$ python -q
>>> import numpy as np
>>> from numpy import linalg as LA
>>> np.set_printoptions(precision=2, suppress=True, linewidth=200, legacy="1.25")
>>> rd = lambda a: np.round(a, 2) + 0
>>> X = np.load("x.npy")
>>> print(X)
[[ 4  1 -6]
 [-1 -5 -4]
 [ 4 -1 -8]
 [-4  6 -6]]
>>> other = np.c_[X[:, :2] @ np.array([[0, 3], [2, 0]]), np.array([-4, 3, -3, 4])]
>>> print(other)
[[  2  12  -4]
 [-10  -3   3]
 [ -2  12  -3]
 [ 12 -12   4]]
>>> print(rd(LA.norm(other - X @ LA.lstsq(X, other)[0], axis=0)))
[0.   0.   0.13]
>>> hat = X @ LA.solve(X.T @ X, X.T)
>>> print(np.allclose(hat @ hat, hat))
True
>>> print(LA.matrix_rank(np.eye(4) - hat))
1
>>> print(rd(hat))
[[ 0.5  -0.18  0.46  0.01]
 [-0.18  0.93  0.17  0.  ]
 [ 0.46  0.17  0.57 -0.01]
 [ 0.01  0.   -0.01  1.  ]]
>>> print(rd((hat - hat.T) / 2))
[[0. 0. 0. 0.]
 [0. 0. 0. 0.]
 [0. 0. 0. 0.]
 [0. 0. 0. 0.]]
>>> print(np.trace(hat))
3.0
>>> print(rd(hat @ hat))
[[ 0.5  -0.18  0.46  0.01]
 [-0.18  0.93  0.17  0.  ]
 [ 0.46  0.17  0.57 -0.01]
 [ 0.01  0.   -0.01  1.  ]]
>>> print(rd(np.abs(LA.eigvals(hat)).max()))
1.0
>>> print(rd(LA.matrix_power(hat, 3)))
[[ 0.5  -0.18  0.46  0.01]
 [-0.18  0.93  0.17  0.  ]
 [ 0.46  0.17  0.57 -0.01]
 [ 0.01  0.   -0.01  1.  ]]
>>> print(np.allclose(hat @ hat.T, hat.T @ hat))
True
>>> print(rd(LA.det(hat)))
0.0
>>> left, sig = LA.svd(X)
Traceback (most recent call last):
  File "<python-input-20>", line 1, in <module>
    left, sig = LA.svd(X)
    ^^^^^^^^^
ValueError: too many values to unpack (expected 2)
>>> left, sig, VT = LA.svd(X, full_matrices=False)
>>> print(left.shape, sig.shape, VT.shape)
(4, 3) (3,) (3, 3)
>>> print(rd(left.T @ X @ VT.T))
[[12.65  0.    0.  ]
 [ 0.    8.72  0.  ]
 [ 0.    0.    5.29]]
>>> print(rd(VT @ VT.T))
[[1. 0. 0.]
 [0. 1. 0.]
 [0. 0. 1.]]
>>> print(rd(left.T @ left))
[[1. 0. 0.]
 [0. 1. 0.]
 [0. 0. 1.]]
>>> print(rd(sig))
[12.65  8.72  5.29]
>>> print(np.abs(left[:, 0]).round(6).argmax())
2
>>> cov = X.T @ X
>>> print(rd(LA.svd(X, compute_uv=False) ** 2))
[159.97  76.04  27.99]
>>> print(LA.matrix_rank(cov))
3
>>> print((X @ X.T).shape)
(4, 4)
>>> print(np.trace(cov), (X ** 2).sum())
264 264
>>> feats = np.loadtxt("mat.csv", delimiter=",")
>>> print(rd(feats))
[[ 1.   -0.01 -0.03 -0.01]
 [-0.01  0.85 -0.34 -0.08]
 [-0.03 -0.34  0.19 -0.19]
 [-0.01 -0.08 -0.19  0.96]]
>>> # rank 3
>>> other = feats / LA.norm(feats, axis=1, keepdims=True)
>>> cov = other @ other.T
>>> print(rd(np.degrees(np.arccos(np.clip(cov[1, 0], -1, 1)))))
90.67
>>> print(rd(cov[1]))
[-0.01  1.   -0.85 -0.09]
>>> print(rd(cov))
[[ 1.   -0.01 -0.06 -0.01]
 [-0.01  1.   -0.85 -0.09]
 [-0.06 -0.85  1.   -0.44]
 [-0.01 -0.09 -0.44  1.  ]]
>>> other = np.array([[-2, 2, -1], [2, -1, 2], [-1, -1, -2]])
>>> print(other.T @ X.T)
[[ 0 -4 -2 26]
 [13  7 17 -8]
 [10 -1 10 28]]
>>> print(np.vstack([X, other.T]).shape)
(7, 3)
>>> print(np.einsum("ik,kj->ij", X, other))
[[ 0 13 10]
 [-4  7 -1]
 [-2 17 10]
 [26 -8 28]]
